% ipython --no-banner

In [1]: import numpy as np

In [2]: np.set_printoptions(precision=3, suppress=True, linewidth=120)

In [3]: E = np.loadtxt("arr.csv", delimiter=",")

In [4]: print(E)
[[1.    0.2   0.04  0.008 0.002 0.    0.    0.    0.    0.    0.   ]
 [0.2   1.    0.2   0.04  0.008 0.002 0.    0.    0.    0.    0.   ]
 [0.04  0.2   1.    0.2   0.04  0.008 0.002 0.    0.    0.    0.   ]
 [0.008 0.04  0.2   1.    0.2   0.04  0.008 0.002 0.    0.    0.   ]
 [0.002 0.008 0.04  0.2   1.    0.2   0.04  0.008 0.002 0.    0.   ]
 [0.    0.002 0.008 0.04  0.2   1.    0.2   0.04  0.008 0.002 0.   ]
 [0.    0.    0.002 0.008 0.04  0.2   1.    0.2   0.04  0.008 0.002]
 [0.    0.    0.    0.002 0.008 0.04  0.2   1.    0.2   0.04  0.008]
 [0.    0.    0.    0.    0.002 0.008 0.04  0.2   1.    0.2   0.04 ]
 [0.    0.    0.    0.    0.    0.002 0.008 0.04  0.2   1.    0.2  ]
 [0.    0.    0.    0.    0.    0.    0.002 0.008 0.04  0.2   1.   ]]

In [5]: rng = np.random.default_rng(193)

In [6]: idx = rng.permutation(11)

In [7]: print(idx)
[ 6  7  4 10  8  2  1  3  0  5  9]

In [8]: A2 = E[idx][:, idx]

In [9]: print(np.round(np.linalg.det(A2), 3), np.round(np.linalg.det(E[idx]), 3))
0.665 0.665

In [10]: print(np.sort(np.abs(np.linalg.eigvals(E))))
[0.674 0.693 0.728 0.78  0.849 0.936 1.039 1.157 1.28  1.392 1.471]

In [11]: print(np.trace(E))
11.0

In [12]: print(np.round(E @ E, 3) + 0)
[[1.042 0.408 0.122 0.032 0.009 0.001 0.    0.    0.    0.    0.   ]
 [0.408 1.082 0.416 0.123 0.033 0.009 0.001 0.    0.    0.    0.   ]
 [0.122 0.416 1.083 0.417 0.123 0.033 0.009 0.001 0.    0.    0.   ]
 [0.032 0.123 0.417 1.083 0.417 0.123 0.033 0.009 0.001 0.    0.   ]
 [0.009 0.033 0.123 0.417 1.083 0.417 0.123 0.033 0.009 0.001 0.   ]
 [0.001 0.009 0.033 0.123 0.417 1.083 0.417 0.123 0.033 0.009 0.001]
 [0.    0.001 0.009 0.033 0.123 0.417 1.083 0.417 0.123 0.033 0.009]
 [0.    0.    0.001 0.009 0.033 0.123 0.417 1.083 0.417 0.123 0.032]
 [0.    0.    0.    0.001 0.009 0.033 0.123 0.417 1.083 0.416 0.122]
 [0.    0.    0.    0.    0.001 0.009 0.033 0.123 0.416 1.082 0.408]
 [0.    0.    0.    0.    0.    0.001 0.009 0.032 0.122 0.408 1.042]]
